$ ipython --no-banner

In [1]: import numpy as np

In [2]: np.set_printoptions(precision=1, suppress=True, linewidth=120)

In [3]: data = np.load("sample19.npy")

In [4]: print(data.round(1) + 0)
[[-2.4 -0.2  1.1  0.5  1.3  1.   0.7 -2.4  1.2 -1.5 -1.  -0.8  0.  -1.  -2.7]
 [ 4.8  2.7 -1.2 -1.3  0.2  1.7 -1.7 -1.5  2.2  3.5 -2.3  1.5 -0.6  0.9  0.9]
 [-0.9 -1.5  0.4  0.6  0.4 -1.4 -0.1  1.7 -0.9 -0.4  1.2 -1.8  0.3 -0.3 -0.3]
 [ 4.8 -1.8 -2.2 -1.  -0.4  3.6  0.8  0.  -3.8  3.9 -6.3  2.9 -2.1  3.9 -0.9]
 [ 2.8  1.1 -1.2 -0.9 -1.5 -0.2 -0.6  1.3 -0.6  1.6  0.4  1.7 -0.1  1.1  2.8]
 [ 1.8  1.7  0.3 -0.2  2.2  1.1 -1.6 -2.6  3.7  1.8 -1.9 -1.4 -0.2 -0.9 -2.1]
 [-0.8  0.1  0.4  0.3  0.2 -0.8 -0.2  0.2  0.7 -0.6  1.2 -0.9  0.4 -0.8  0. ]
 [ 2.  -2.   0.1  0.6  2.8  0.3 -1.1  0.3  0.3  2.6 -2.7 -3.4 -0.6  0.2 -3.4]
 [-1.1  1.3  0.4  0.  -0.8 -1.3 -0.3  0.3  1.1 -1.3  2.7  0.1  0.8 -1.1  1.7]]

In [5]: U, sigma, vt = np.linalg.svd(data)

In [6]: evecs = vt[:(sigma > 1e-8).sum()]

In [7]: rng = np.random.default_rng(592472)

In [8]: x0 = data[2] + 3 * data[7] + rng.integers(2) * np.eye(15)[14]

In [9]: x0
Out[9]: array([  5.1,  -7.4,   0.6,   2.5,   8.8,  -0.6,  -3.4,   2.6,   0.1,   7.3,  -6.9, -12. ,  -1.6,   0.4,  -9.5])

In [10]: round(np.linalg.norm(x0 - evecs.T @ evecs @ x0), 1)
Out[10]: np.float64(0.8)

In [11]: np.linalg.matrix_rank(np.vstack([data, x0]))
Out[11]: np.int64(5)

In [12]: np.allclose(evecs.T @ evecs @ x0, x0)
Out[12]: False

In [13]: def softmax(z):
    ...:     e = np.exp(z - z.max(axis=-1, keepdims=True))
    ...:     return e / e.sum(axis=-1, keepdims=True)
    ...: 

In [14]: np.round(softmax(data[7]), 1) + 0
Out[14]: array([0.2, 0. , 0. , 0. , 0.4, 0. , 0. , 0. , 0. , 0.3, 0. , 0. , 0. , 0. , 0. ])

In [15]: np.round(softmax(10 * data[7]), 1) + 0
Out[15]: array([0. , 0. , 0. , 0. , 0.9, 0. , 0. , 0. , 0. , 0.1, 0. , 0. , 0. , 0. , 0. ])

In [16]: att = data @ data.T / np.sqrt(15)

In [17]: softmax(att).round(6).argmax(axis=1)
Out[17]: array([0, 1, 2, 3, 4, 5, 8, 7, 8])

In [18]: print(softmax(att)[7] @ data)
[ 2.  -2.   0.1  0.6  2.8  0.3 -1.1  0.3  0.3  2.6 -2.7 -3.4 -0.6  0.2 -3.4]

In [19]: np.round(softmax(att + np.triu(np.full(att.shape, -np.inf), 1)), 1) + 0
Out[19]: 
array([[1. , 0. , 0. , 0. , 0. , 0. , 0. , 0. , 0. ],
       [0. , 1. , 0. , 0. , 0. , 0. , 0. , 0. , 0. ],
       [0. , 0. , 1. , 0. , 0. , 0. , 0. , 0. , 0. ],
       [0. , 0. , 0. , 1. , 0. , 0. , 0. , 0. , 0. ],
       [0. , 0.2, 0. , 0.2, 0.6, 0. , 0. , 0. , 0. ],
       [0. , 0. , 0. , 0. , 0. , 1. , 0. , 0. , 0. ],
       [0.2, 0. , 0.4, 0. , 0. , 0.1, 0.4, 0. , 0. ],
       [0. , 0. , 0. , 0. , 0. , 0. , 0. , 1. , 0. ],
       [0. , 0. , 0. , 0. , 0. , 0. , 0. , 0. , 0.9]])

In [20]: np.round(softmax(att), 1) + 0
Out[20]: 
array([[1. , 0. , 0. , 0. , 0. , 0. , 0. , 0. , 0. ],
       [0. , 1. , 0. , 0. , 0. , 0. , 0. , 0. , 0. ],
       [0. , 0. , 0.8, 0. , 0. , 0. , 0.1, 0.1, 0. ],
       [0. , 0. , 0. , 1. , 0. , 0. , 0. , 0. , 0. ],
       [0. , 0.2, 0. , 0.2, 0.6, 0. , 0. , 0. , 0. ],
       [0. , 0. , 0. , 0. , 0. , 1. , 0. , 0. , 0. ],
       [0.1, 0. , 0.2, 0. , 0. , 0. , 0.2, 0. , 0.4],
       [0. , 0. , 0. , 0. , 0. , 0. , 0. , 1. , 0. ],
       [0. , 0. , 0. , 0. , 0. , 0. , 0. , 0. , 0.9]])
